% python3 -q
>>> import numpy as np
>>> import numpy.linalg as la
>>> np.set_printoptions(precision=3, suppress=True, linewidth=200, legacy="1.25")
>>> def rnd(a):
...     return np.round(a, 3) + 0
... 
>>> F = np.load("out15.npy")
>>> F
array([[ -3.,  -4.,   5.,  -1.],
       [ -1.,  -9.,   9.,  -2.],
       [ -1., -10.,  11.,  -3.],
       [ -1., -10.,  11.,  -3.]])
>>> rnd(la.norm(F))
26.077
>>> F.sum(axis=0)
array([ -6., -33.,  36.,  -9.])
>>> F.sum(axis=1)
array([-3., -3., -3., -3.])
>>> la.matrix_rank(F)
3
>>> rng = np.random.default_rng(64786)
>>> idx = rng.permutation(4)
>>> idx
array([0, 3, 1, 2])
>>> other = F[idx][:, idx]
>>> np.diag(other)
array([-3., -3., -9., 11.])
>>> rnd(np.sort(np.abs(la.eigvals(other))))
array([0., 1., 2., 3.])
>>> other = F / np.sqrt((F ** 2).mean(axis=1, keepdims=True))
>>> F - F.mean(axis=1, keepdims=True)
array([[-2.25, -3.25,  5.75, -0.25],
       [-0.25, -8.25,  9.75, -1.25],
       [-0.25, -9.25, 11.75, -2.25],
       [-0.25, -9.25, 11.75, -2.25]])
>>> la.matrix_rank(F, rtol=0.1)
1
>>> U, sv, vt = la.svd(F)
>>> evecs = vt[:(sv > 1e-8).sum()]
>>> x = F[3] + -3 * F[1] + rng.integers(2) * np.eye(4)[2]
>>> x
array([  2.,  17., -16.,   3.])
>>> rnd(la.norm(x - evecs.T @ evecs @ x))
0.0
>>> la.matrix_rank(np.vstack([F, x]))
3
>>> rnd(evecs.T @ evecs)
array([[ 0.967, -0.067, -0.1  , -0.133],
       [-0.067,  0.867, -0.2  , -0.267],
       [-0.1  , -0.2  ,  0.7  , -0.4  ],
       [-0.133, -0.267, -0.4  ,  0.467]])
>>> rnd(np.diag(evecs.T @ evecs))
array([0.967, 0.867, 0.7  , 0.467])
>>> K = np.array([[24, 12, -32, -16, -4, -36, -16, 16, -36, -8, -12, 8],
...     [-12, -6, 16, 8, 2, 18, 8, -8, 18, 4, 6, -4],
...     [-24, -12, 32, 16, 4, 36, 16, -16, 36, 8, 12, -8],
...     [-18, -9, 24, 12, 3, 27, 12, -12, 27, 6, 9, -6],
...     [6, 3, -8, -4, -1, -9, -4, 4, -9, -2, -3, 2]])
>>> f, r1 = K[3], K[2]
>>> f @ r1
4044
>>> pr = (f @ r1) / (f @ f) * f
>>> np.outer(f, r1)
array([[ 432,  216, -576, -288,  -72, -648, -288,  288, -648, -144, -216,  144],
       [ 216,  108, -288, -144,  -36, -324, -144,  144, -324,  -72, -108,   72],
       [-576, -288,  768,  384,   96,  864,  384, -384,  864,  192,  288, -192],
       [-288, -144,  384,  192,   48,  432,  192, -192,  432,   96,  144,  -96],
       [ -72,  -36,   96,   48,   12,  108,   48,  -48,  108,   24,   36,  -24],
       [-648, -324,  864,  432,  108,  972,  432, -432,  972,  216,  324, -216],
       [-288, -144,  384,  192,   48,  432,  192, -192,  432,   96,  144,  -96],
       [ 288,  144, -384, -192,  -48, -432, -192,  192, -432,  -96, -144,   96],
       [-648, -324,  864,  432,  108,  972,  432, -432,  972,  216,  324, -216],
       [-144,  -72,  192,   96,   24,  216,   96,  -96,  216,   48,   72,  -48],
       [-216, -108,  288,  144,   36,  324,  144, -144,  324,   72,  108,  -72],
       [ 144,   72, -192,  -96,  -24, -216,  -96,   96, -216,  -48,  -72,   48]])
>>> r1 - pr
array([0., 0., 0., 0., 0., 0., 0., 0., 0., 0., 0., 0.])
>>> la.matrix_rank(np.outer(f, r1))
1
>>> la.matrix_rank(K, rtol=0.1)
1
>>> np.argsort(-la.norm(K, axis=0).round(6), kind="stable")[:3]
array([5, 8, 2])
>>> blk = np.stack([K, 3 * K, K[::-1]])
>>> la.matrix_rank(blk)
array([1, 1, 1])
>>> blk.sum(axis=0)
array([[ 102,   51, -136,  -68,  -17, -153,  -68,   68, -153,  -34,  -51,   34],
       [ -66,  -33,   88,   44,   11,   99,   44,  -44,   99,   22,   33,  -22],
       [-120,  -60,  160,   80,   20,  180,   80,  -80,  180,   40,   60,  -40],
       [ -84,  -42,  112,   56,   14,  126,   56,  -56,  126,   28,   42,  -28],
       [  48,   24,  -64,  -32,   -8,  -72,  -32,   32,  -72,  -16,  -24,   16]])
>>> blk.shape
(3, 5, 12)
>>> np.einsum("bij,cij->bc", blk, blk)
array([[ 15502,  46506,  12132],
       [ 46506, 139518,  36396],
       [ 12132,  36396,  15502]])
>>> (blk @ K.T).shape
(3, 5, 5)
>>> J = np.load("mat.npy")
>>> J
array([[ 0.54 , -0.337, -1.323, -0.025,  0.737, -0.307,  0.501, -0.448,  0.852],
       [ 0.038,  1.346,  0.972,  0.352, -0.5  ,  0.286, -1.191,  0.488, -0.15 ],
       [-0.715, -0.036,  0.597, -0.16 , -0.086,  0.003,  0.414, -0.044, -0.359],
       [-0.196,  0.351,  0.566,  0.363, -0.124,  0.195, -0.377, -0.178,  0.301],
       [ 0.373, -0.268, -0.792, -0.058,  0.086, -0.18 ,  0.283, -0.089,  0.139]])
>>> other = J / la.norm(J, axis=1, keepdims=True)
>>> G = other @ other.T
>>> rnd(np.degrees(np.arccos(np.clip(G[3, 4], -1, 1))))
139.639
>>> rnd(G[3])
array([-0.513,  0.739,  0.153,  1.   , -0.762])
>>> (np.abs(G) > 0.9).astype(int)
array([[1, 0, 0, 0, 0],
       [0, 1, 0, 0, 0],
       [0, 0, 1, 0, 0],
       [0, 0, 0, 1, 0],
       [0, 0, 0, 0, 1]])
>>> (G - 2 * np.eye(5)).round(6).argmax(axis=1)
array([4, 3, 3, 1, 0])
>>> np.argwhere(np.triu(np.abs(G) > 0.95, 1))
array([], shape=(0, 2), dtype=int64)
>>> other = np.array([[-3, -6],
...     [6, 1],
...     [-4, 2],
...     [4, 1],
...     [7, -2],
...     [0, -6],
...     [8, 6],
...     [8, 4],
...     [5, 0]])
>>> rnd(np.einsum("ik,kj->ij", J, other))
array([[11.393, -4.666],
       [-4.392, -2.496],
       [-0.536,  7.75 ],
       [-1.921, -0.874],
       [ 3.058, -1.898]])
>>> la.matrix_rank(J @ other)
2
>>> la.matrix_rank(np.vstack([J, other.T]))
7
>>> rnd(np.einsum("ik,kj->ji", J, other))
array([[11.393, -4.392, -0.536, -1.921,  3.058],
       [-4.666, -2.496,  7.75 , -0.874, -1.898]])
>>> rnd(J @ other)
array([[11.393, -4.666],
       [-4.392, -2.496],
       [-0.536,  7.75 ],
       [-1.921, -0.874],
       [ 3.058, -1.898]])
>>> feats = np.load("block3.npy")
>>> feats
array([[  4,  -6,   0,   0,   4,   6,   2,   6,   4,  -4,   4],
       [ -6,  14,   5,  -2, -12,  -8,  -3,  -8, -10,   1,  -5],
       [  0,   5,   9,  -8,  -2,   5,   0,   1,  -6,  -5,  -5],
       [  0,  -2,  -8,  17,   0,   2,   0,  -4,  13,   2,  -1],
       [  4, -12,  -2,   0,  17,  13,   2,   3,  11,   2,  -8],
       [  6,  -8,   5,   2,  13,  23,   3,   5,  13,  -7, -11],
       [  2,  -3,   0,   0,   2,   3,   1,   3,   2,  -2,   2],
       [  6,  -8,   1,  -4,   3,   5,   3,  11,   1,  -7,  11],
       [  4, -10,  -6,  13,  11,  13,   2,   1,  18,   0,  -5],
       [ -4,   1,  -5,   2,   2,  -7,  -2,  -7,   0,   9,  -5],
       [  4,  -5,  -5,  -1,  -8, -11,   2,  11,  -5,  -5,  26]])
>>> U, sv, vt = la.svd(K)
>>> rnd(sv)
array([124.507,   0.   ,   0.   ,   0.   ,   0.   ])
>>> np.argmax(sv[:-1] / (sv[1:] + 1e-6)) + 1
1
>>> other = U[:, :1] @ np.diag(sv[:1]) @ vt[:1]
>>> rnd(np.abs(K - other).max())
0.0
>>> rnd(la.norm(K - other, 2)), rnd(sv[1])
(0.0, 0.0)
>>> la.matrix_rank(K, rtol=0.05)
1
>>> rnd(other)
array([[ 24.,  12., -32., -16.,  -4., -36., -16.,  16., -36.,  -8., -12.,   8.],
       [-12.,  -6.,  16.,   8.,   2.,  18.,   8.,  -8.,  18.,   4.,   6.,  -4.],
       [-24., -12.,  32.,  16.,   4.,  36.,  16., -16.,  36.,   8.,  12.,  -8.],
       [-18.,  -9.,  24.,  12.,   3.,  27.,  12., -12.,  27.,   6.,   9.,  -6.],
       [  6.,   3.,  -8.,  -4.,  -1.,  -9.,  -4.,   4.,  -9.,  -2.,  -3.,   2.]])
